In [1]: import numpy as np

In [2]: import numpy.linalg as la

In [3]: np.set_printoptions(precision=2, suppress=True, linewidth=200, floatmode="fixed")

In [4]: rng = np.random.default_rng(22)

In [5]: data = np.triu(rng.random((4, 4)) < 0.6, 1).astype(int)

In [6]: data = data + data.T

In [7]: data
Out[7]: 
array([[0, 1, 1, 0],
       [1, 0, 0, 0],
       [1, 0, 0, 1],
       [0, 0, 1, 0]])

In [8]: # equal to its transpose

In [9]: W = np.array([[3, -2, -3, -3, 4],
   ...:     [0, 5, 0, 4, -3],
   ...:     [-4, 3, -1, -3, 3],
   ...:     [5, -3, -3, 5, -2]])

In [10]: c = np.array([6, -4, -3, 3, 3])

In [11]: hid = np.maximum(data @ W + c, 0)

In [12]: la.matrix_rank(hid)
Out[12]: np.int64(4)

In [13]: basis = np.array([[0, 2, -3], [-5, 2, 2], [1, 3, 1], [4, -3, 3], [-3, -4, 5]])

In [14]: hid @ basis
Out[14]: 
array([[-13, -12,  29],
       [-21, -10,   8],
       [  5,  -7,  -2],
       [-18, -20,  24]])

In [15]: W @ basis
Out[15]: 
array([[-17, -14,  -5],
       [  0,  10,   7],
       [-37,  -8,  23],
       [ 38, -12, -19]])

In [16]: U, sigma, VT = la.svd(data, full_matrices=False)

In [17]: np.round(np.sqrt((sigma ** 2).sum()), 2), round(la.norm(data), 2)
Out[17]: (np.float64(2.45), np.float64(2.45))

In [18]: np.cumsum(sigma ** 2) / np.sum(sigma ** 2)
Out[18]: array([0.44, 0.87, 0.94, 1.00])

In [19]: (sigma > 1e-8).sum()
Out[19]: np.int64(4)

In [20]: U.shape, sigma.shape, VT.shape
Out[20]: ((4, 4), (4,), (4, 4))
